% python3 -q
>>> import numpy as np
>>> from numpy import linalg as LA
>>> np.set_printoptions(precision=2, suppress=True, linewidth=140)
>>> def tidy(a):
...     return np.round(a, 2) + 0
... 
>>> feats = np.load("sample18.npy")
>>> print(feats)
[[ 1  0  0  0]
 [ 3  1  0  0]
 [-4 -1  1  0]
 [ 5 -4  0  1]]
>>> rng = np.random.default_rng(50)
>>> z = rng.permutation(4)
>>> print(z)
[2 0 3 1]
>>> M2 = feats[z][:, z]
>>> print(np.allclose(M2, feats))
False
>>> print(M2)
[[ 1 -4  0 -1]
 [ 0  1  0  0]
 [ 0  5  1 -4]
 [ 0  3  0  1]]
>>> print(tidy(LA.svd(feats, compute_uv=False)))
[7.51 3.77 0.63 0.06]
>>> print(feats.sum(axis=1))
[ 1  4 -4  2]
>>> print(feats.shape)
(4, 4)
>>> print(tidy(np.abs(LA.svd(feats)[2][-1])))
[0.05 0.18 0.04 0.98]
>>> print(LA.matrix_rank(feats, rtol=0.1))
2
>>> f = np.array([0, -2, -2, -2])
>>> M2 = feats + np.outer(f, np.eye(4)[3])
>>> print(M2)
[[ 1.  0.  0.  0.]
 [ 3.  1.  0. -2.]
 [-4. -1.  1. -2.]
 [ 5. -4.  0. -1.]]
>>> print(tidy(LA.det(M2) / LA.det(feats)), tidy(1 + LA.solve(feats, f)[3]))
-9.0 -9.0
>>> print(LA.matrix_rank(LA.inv(M2) - LA.inv(feats), tol=1e-8))
1
>>> x0 = np.array([0, 1, 0, 0])
>>> y = M2 @ x0
>>> print(y)
[ 0.  1. -1. -4.]
>>> print(tidy(LA.solve(M2, y)))
[0. 1. 0. 0.]
>>> print(tidy(LA.solve(M2.T, M2[2])))
[0. 0. 1. 0.]
>>> W0 = np.load("block18.npy")
>>> print(tidy(W0))
[[ 0.27 -0.27  0.27  0.35  0.55]
 [-0.27  0.58  0.02  0.2  -0.4 ]
 [ 0.27  0.02  0.88 -0.12 -0.35]
 [ 0.35  0.2  -0.12  0.81 -0.14]
 [ 0.55 -0.4  -0.35 -0.14 -0.54]]
>>> print(tidy(LA.det(2 * W0)), tidy(LA.det(W0)))
0.0 0.0
>>> print(tidy(LA.det(W0[::-1])))
0.0
>>> print([round(float(LA.det(W0[:i, :i])), 2) + 0 for i in range(1, 6)])
[0.27, 0.09, 0.03, -0.1, 0.0]
>>> ev, evecs = LA.eigh(W0)
>>> x0 = np.array([5, 0, 4, 5, 2])
>>> print(tidy(x0 @ W0 @ x0))
65.53
>>> print(tidy(x0 @ W0 @ x0 / (x0 @ x0)), tidy(ev[0]), tidy(ev[-1]))
0.94 -1.0 1.0
>>> print(tidy(evecs * np.abs(ev) @ evecs.T))
[[ 0.65 -0.37  0.07  0.22 -0.19]
 [-0.37  0.61  0.08  0.24 -0.2 ]
 [ 0.07  0.08  0.98 -0.05  0.04]
 [ 0.22  0.24 -0.05  0.86  0.12]
 [-0.19 -0.2   0.04  0.12  0.9 ]]
>>> Uu, sig, Vt = LA.svd(W0)
>>> print(np.argmax(sig[:-1] / (sig[1:] + 1e-6)) + 1)
4
>>> M2 = Uu[:, :4] @ np.diag(sig[:4]) @ Vt[:4]
>>> print(tidy(M2))
[[ 0.27 -0.27  0.27  0.35  0.55]
 [-0.27  0.58  0.02  0.2  -0.4 ]
 [ 0.27  0.02  0.88 -0.12 -0.35]
 [ 0.35  0.2  -0.12  0.81 -0.14]
 [ 0.55 -0.4  -0.35 -0.14 -0.54]]
>>> print(LA.matrix_rank(M2))
4
>>> print(tidy(LA.norm(W0 - M2) / LA.norm(W0)))
0.0
>>> x0 = np.array([8, 9, 7, 0, 9])
>>> print(np.sign((W0 @ x0).round(6)))
[ 1. -1.  1.  1. -1.]
>>> print(tidy(W0 @ (2 * x0)))
[ 13.25  -0.81  10.77   5.05 -13.19]
>>> print((W0 @ x0).argmax())
0
>>> C = np.array([[-2.3, -1.6, -0.7, -1.1]])
>>> F = np.array([[9],
...     [2],
...     [3],
...     [3],
...     [3],
...     [4],
...     [-8],
...     [4],
...     [-9],
...     [9],
...     [7],
...     [8],
...     [5],
...     [-6],
...     [-3],
...     [9],
...     [0],
...     [-3],
...     [9],
...     [-2],
...     [3],
...     [7],
...     [-4]]) @ C + 0.05 * rng.normal(size=(23, 4))
>>> print(tidy(F))
[[-20.67 -14.47  -6.22  -9.91]
 [ -4.57  -3.16  -1.39  -2.19]
 [ -6.97  -4.81  -2.13  -3.3 ]
 [ -7.03  -4.88  -2.11  -3.29]
 [ -6.91  -4.86  -2.13  -3.32]
 [ -9.35  -6.44  -2.84  -4.43]
 [ 18.42  12.74   5.62   8.82]
 [ -9.18  -6.39  -2.75  -4.3 ]
 [ 20.69  14.36   6.32  10.  ]
 [-20.7  -14.41  -6.33  -9.95]
 [-16.15 -11.06  -4.94  -7.76]
 [-18.41 -12.76  -5.65  -8.84]
 [-11.5   -7.96  -3.56  -5.49]
 [ 13.89   9.55   4.14   6.62]
 [  6.94   4.78   2.1    3.33]
 [-20.66 -14.4   -6.26  -9.99]
 [  0.01  -0.04   0.04   0.01]
 [  6.98   4.81   2.11   3.32]
 [-20.66 -14.41  -6.36  -9.94]
 [  4.63   3.29   1.36   2.24]
 [ -6.97  -4.76  -2.12  -3.3 ]
 [-16.03 -11.09  -4.91  -7.75]
 [  9.16   6.42   2.8    4.38]]
>>> O, R = LA.qr(F)
>>> print(tidy(abs(R[0, 0])), tidy(LA.norm(F[:, 0])))
65.17 65.17
>>> print(tidy(O.T @ O))
[[1. 0. 0. 0.]
 [0. 1. 0. 0.]
 [0. 0. 1. 0.]
 [0. 0. 0. 1.]]
>>> print(tidy(LA.norm(F, 2) / LA.norm(F)))
1.0
>>> print(tidy(np.abs(LA.svd(F)[2][-1])))
[0.16 0.25 0.79 0.53]
>>> print([round(float(x), 2) for x in LA.svd(F, compute_uv=False)[:3]])
[87.56, 0.26, 0.2]
>>> print(np.argsort(-LA.norm(F, axis=0).round(6), kind="stable")[:3])
[0 1 3]
>>> C2 = W0.T @ W0
>>> print((W0 @ W0.T).shape)
(5, 5)
>>> print(tidy(np.diag(C2)))
[0.65 0.61 0.98 0.86 0.9 ]
>>> print(tidy(np.trace(C2)), tidy((W0 ** 2).sum()))
4.0 4.0
>>> print(tidy(C2))
[[ 0.65 -0.37  0.07  0.22 -0.19]
 [-0.37  0.61  0.08  0.24 -0.2 ]
 [ 0.07  0.08  0.98 -0.05  0.04]
 [ 0.22  0.24 -0.05  0.86  0.12]
 [-0.19 -0.2   0.04  0.12  0.9 ]]
>>> Uu, sig, Vt = LA.svd(C2)
>>> evecs = Vt[:(sig > 1e-8).sum()]
>>> x0 = C2[0] + 4 * C2[4] + rng.integers(2) * np.eye(5)[2]
>>> print(tidy(x0))
[-0.1  -1.16  1.23  0.69  3.42]
>>> print(tidy(evecs.T @ evecs))
[[ 0.65 -0.37  0.07  0.22 -0.19]
 [-0.37  0.61  0.08  0.24 -0.2 ]
 [ 0.07  0.08  0.98 -0.05  0.04]
 [ 0.22  0.24 -0.05  0.86  0.12]
 [-0.19 -0.2   0.04  0.12  0.9 ]]
>>> M = np.loadtxt("arr.csv", delimiter=",")
>>> print(M)
[[-0.6   1.1   0.6 ]
 [ 0.   -1.    0.  ]
 [-0.39  1.13  0.54]
 [ 0.5  -0.6  -2.8 ]]
>>> def softmax(z):
...     e = np.exp(z - z.max(axis=-1, keepdims=True))
...     return e / e.sum(axis=-1, keepdims=True)
... 
>>> print(tidy(softmax(M[1] + -3)))
[0.42 0.16 0.42]
>>> print(tidy(softmax(M[1])))
[0.42 0.16 0.42]
>>> att = M @ M.T / np.sqrt(3)
>>> print(softmax(att).round(6).argmax(axis=1))
[0 1 0 3]
>>> print(tidy(softmax(att)[1] @ M))
[ 0.04 -0.34 -0.79]
>>> f = np.array([2, 3])
>>> print(tidy(np.array([np.convolve(row, f, "same") for row in M])))
[[-1.2   0.4   4.5 ]
 [ 0.   -2.   -3.  ]
 [-0.78  1.09  4.47]
 [ 1.    0.3  -7.4 ]]
>>> print(tidy(np.correlate(M[0], M[3], "full")))
[ 1.68 -2.72 -2.64  0.19  0.3 ]
>>> M2 = np.c_[M[:, :2] @ np.array([[0, 0], [2, 3]]), np.array([1, 0, 0, 0])]
>>> print(tidy(M2))
[[ 2.2   3.3   1.  ]
 [-2.   -3.    0.  ]
 [ 2.26  3.39  0.  ]
 [-1.2  -1.8   0.  ]]
>>> print(LA.matrix_rank(np.c_[M, M2]))
4
>>> print(tidy(LA.norm(M2 - M @ LA.lstsq(M, M2)[0], axis=0)))
[0.   0.   0.48]
>>> rk = LA.matrix_rank(M2)
>>> print(rk)
2
>>> null = LA.svd(M2)[2][rk:].T
>>> print(np.allclose(M2 @ null, 0))
True
>>> print(null.shape)
(3, 1)
>>> print(M2 @ null)
[[0.]
 [0.]
 [0.]
 [0.]]
>>> print(tidy(null[:, 0] / null[np.abs(null[:, 0]).round(6).argmax(), 0]))
[ 1.   -0.67  0.  ]
>>> print(tidy(null @ null.T))
[[ 0.69 -0.46  0.  ]
 [-0.46  0.31  0.  ]
 [ 0.    0.    0.  ]]
>>> print(LA.matrix_rank(M2.T @ M2), LA.matrix_rank(M2 @ M2.T))
2 2
>>> x0 = np.array([-1, -3, 3])
>>> y = M @ x0
>>> print(tidy(LA.pinv(M) @ M))
[[1. 0. 0.]
 [0. 1. 0.]
 [0. 0. 1.]]
>>> print(tidy(y))
[-0.9   3.   -1.38 -7.1 ]
>>> y = y + 0.1 * rng.normal(size=4)
>>> print(tidy(y))
[-0.99  2.99 -1.44 -6.98]
>>> coef, *_ = LA.lstsq(M, y)
>>> print(tidy(coef))
[-0.85 -2.99  2.98]
>>> print([round(float(LA.norm(LA.solve(M.T @ M + lam * np.eye(3), M.T @ y))), 2) for lam in (0, 1, 10, 100)])
[4.31, 3.08, 1.09, 0.17]
>>> print(tidy(LA.norm(y - M @ coef)))
0.0
>>> mat = np.load("data.npy")
>>> print(mat)
[[ 0.6  2.1  0.3 -0.3]
 [-0.1 -0.7 -0.8  0.8]
 [ 5.   5.  -7.   5. ]
 [-1.8  0.   0.4 -0.5]
 [ 1.  -0.6 -0.2  2. ]
 [ 0.7 -0.5 -0.5 -0.1]
 [-0.3  1.   0.2 -0.5]
 [ 0.5 -0.5  0.6  1.6]
 [ 0.2  2.2 -1.  -0.2]
 [-0.4  0.5  0.8  0.2]
 [-0.5 -0.8  0.5 -0.8]
 [-0.6 -1.7 -0.2 -0.4]
 [-0.1  0.9  0.9 -0.6]
 [ 1.1  0.5  0.   2. ]
 [ 1.   0.   1.7 -1.2]
 [ 0.9  1.3  0.7  0.5]
 [ 0.1 -0.8 -2.4 -1.5]
 [ 1.2 -0.4 -0.1 -0.9]
 [ 1.   0.1  0.   0.4]
 [ 0.3 -1.1  0.7 -0.6]]
>>> M2 = np.c_[F[:, :2] @ np.array([[8, 5], [-1, 1]]), np.array([-3, -2, -1, 0, -2, 3, 3, 3, 3, -1, 3, -2, 2, 1, -1, 1, 2, -3, 2, 2, 2, 3, -2])]
>>> print(tidy(M2))
[[-150.86 -117.8    -3.  ]
 [ -33.43  -26.03   -2.  ]
 [ -50.93  -39.64   -1.  ]
 [ -51.4   -40.05    0.  ]
 [ -50.43  -39.41   -2.  ]
 [ -68.38  -53.2     3.  ]
 [ 134.58  104.82    3.  ]
 [ -67.04  -52.28    3.  ]
 [ 151.16  117.81    3.  ]
 [-151.17 -117.9    -1.  ]
 [-118.18  -91.83    3.  ]
 [-134.54 -104.83   -2.  ]
 [ -84.07  -65.48    2.  ]
 [ 101.57   79.      1.  ]
 [  50.71   39.46   -1.  ]
 [-150.89 -117.7     1.  ]
 [   0.14    0.02    2.  ]
 [  51.06   39.73   -3.  ]
 [-150.85 -117.7     2.  ]
 [  33.75   26.44    2.  ]
 [ -50.97  -39.59    2.  ]
 [-117.14  -91.24    3.  ]
 [  66.84   52.21   -2.  ]]
>>> print(tidy(LA.norm(LA.qr(F)[0].T @ M2, axis=0) ** 2 / ((M2 ** 2).sum(axis=0) + 1e-12)))
[1.   1.   0.15]
>>> print(mat.reshape(2, -1))
[[ 0.6  2.1  0.3 -0.3 -0.1 -0.7 -0.8  0.8  5.   5.  -7.   5.  -1.8  0.   0.4 -0.5  1.  -0.6 -0.2  2.   0.7 -0.5 -0.5 -0.1 -0.3  1.   0.2
  -0.5  0.5 -0.5  0.6  1.6  0.2  2.2 -1.  -0.2 -0.4  0.5  0.8  0.2]
 [-0.5 -0.8  0.5 -0.8 -0.6 -1.7 -0.2 -0.4 -0.1  0.9  0.9 -0.6  1.1  0.5  0.   2.   1.   0.   1.7 -1.2  0.9  1.3  0.7  0.5  0.1 -0.8 -2.4
  -1.5  1.2 -0.4 -0.1 -0.9  1.   0.1  0.   0.4  0.3 -1.1  0.7 -0.6]]
>>> print(mat.ravel(order="F"))
[ 0.6 -0.1  5.  -1.8  1.   0.7 -0.3  0.5  0.2 -0.4 -0.5 -0.6 -0.1  1.1  1.   0.9  0.1  1.2  1.   0.3  2.1 -0.7  5.   0.  -0.6 -0.5  1.
 -0.5  2.2  0.5 -0.8 -1.7  0.9  0.5  0.   1.3 -0.8 -0.4  0.1 -1.1  0.3 -0.8 -7.   0.4 -0.2 -0.5  0.2  0.6 -1.   0.8  0.5 -0.2  0.9  0.
  1.7  0.7 -2.4 -0.1  0.   0.7 -0.3  0.8  5.  -0.5  2.  -0.1 -0.5  1.6 -0.2  0.2 -0.8 -0.4 -0.6  2.  -1.2  0.5 -1.5 -0.9  0.4 -0.6]
>>> blk = mat.reshape(20, 2, -1)
>>> print(np.einsum("ihd,jhd->hij", blk, blk).shape)
(2, 20, 20)
>>> print(tidy(blk.sum(axis=1)))
[[ 0.9  1.8]
 [-0.9  0.1]
 [-2.  10. ]
 [-1.4 -0.5]
 [ 0.8  1.4]
 [ 0.2 -0.6]
 [-0.1  0.5]
 [ 1.1  1.1]
 [-0.8  2. ]
 [ 0.4  0.7]
 [ 0.  -1.6]
 [-0.8 -2.1]
 [ 0.8  0.3]
 [ 1.1  2.5]
 [ 2.7 -1.2]
 [ 1.6  1.8]
 [-2.3 -2.3]
 [ 1.1 -1.3]
 [ 1.   0.5]
 [ 1.  -1.7]]
>>> print(np.swapaxes(blk, 1, 2)[8])
[[ 0.2 -1. ]
 [ 2.2 -0.2]]
>>> print(blk[:, 0])
[[ 0.6  2.1]
 [-0.1 -0.7]
 [ 5.   5. ]
 [-1.8  0. ]
 [ 1.  -0.6]
 [ 0.7 -0.5]
 [-0.3  1. ]
 [ 0.5 -0.5]
 [ 0.2  2.2]
 [-0.4  0.5]
 [-0.5 -0.8]
 [-0.6 -1.7]
 [-0.1  0.9]
 [ 1.1  0.5]
 [ 1.   0. ]
 [ 0.9  1.3]
 [ 0.1 -0.8]
 [ 1.2 -0.4]
 [ 1.   0.1]
 [ 0.3 -1.1]]
>>> D = LA.norm(mat[:, None] - mat[None], axis=-1)
>>> print(D.shape)
(20, 20)
>>> print((D + 1e9 * np.eye(20)).round(6).argmin(axis=1))
[15  5 13 10  7 18 12  4  0 12 19 10  6  4 12  0  5  5  5 10]
>>> print(np.unravel_index(D.round(6).argmax(), D.shape))
(np.int64(2), np.int64(3))
>>> print(D.mean(axis=1).argmax())
2
>>> proj = mat @ LA.solve(mat.T @ mat, mat.T)
>>> print(tidy(np.diag(proj)))
[0.21 0.09 0.89 0.21 0.22 0.07 0.07 0.19 0.2  0.06 0.02 0.12 0.09 0.17 0.36 0.14 0.47 0.25 0.06 0.1 ]
>>> print(LA.matrix_rank(np.eye(20) - proj))
16
>>> print(np.allclose(proj @ proj, proj))
True
>>> print(tidy(LA.eigvalsh(proj)))
[0. 0. 0. 0. 0. 0. 0. 0. 0. 0. 0. 0. 0. 0. 0. 0. 1. 1. 1. 1.]
>>> x0 = np.array([2, 2, 3, 3])
>>> print(tidy(np.einsum("ij,j->i", mat, x0)))
[  5.4  -1.6  14.   -3.9   6.2  -1.4   0.5   6.6   1.2   3.2  -3.5  -6.4   2.5   9.2   3.5   8.  -13.1  -1.4   3.4  -1.3]
>>> print(tidy(mat @ (2 * x0)))
[ 10.8  -3.2  28.   -7.8  12.4  -2.8   1.   13.2   2.4   6.4  -7.  -12.8   5.   18.4   7.   16.  -26.2  -2.8   6.8  -2.6]
>>> print(np.sign((mat @ x0).round(6)))
[ 1. -1.  1. -1.  1. -1.  1.  1.  1.  1. -1. -1.  1.  1.  1.  1. -1. -1.  1. -1.]
>>> print(tidy(mat * x0))
[[  1.2   4.2   0.9  -0.9]
 [ -0.2  -1.4  -2.4   2.4]
 [ 10.   10.  -21.   15. ]
 [ -3.6   0.    1.2  -1.5]
 [  2.   -1.2  -0.6   6. ]
 [  1.4  -1.   -1.5  -0.3]
 [ -0.6   2.    0.6  -1.5]
 [  1.   -1.    1.8   4.8]
 [  0.4   4.4  -3.   -0.6]
 [ -0.8   1.    2.4   0.6]
 [ -1.   -1.6   1.5  -2.4]
 [ -1.2  -3.4  -0.6  -1.2]
 [ -0.2   1.8   2.7  -1.8]
 [  2.2   1.    0.    6. ]
 [  2.    0.    5.1  -3.6]
 [  1.8   2.6   2.1   1.5]
 [  0.2  -1.6  -7.2  -4.5]
 [  2.4  -0.8  -0.3  -2.7]
 [  2.    0.2   0.    1.2]
 [  0.6  -2.2   2.1  -1.8]]
>>> print(tidy(mat @ x0))
[  5.4  -1.6  14.   -3.9   6.2  -1.4   0.5   6.6   1.2   3.2  -3.5  -6.4   2.5   9.2   3.5   8.  -13.1  -1.4   3.4  -1.3]
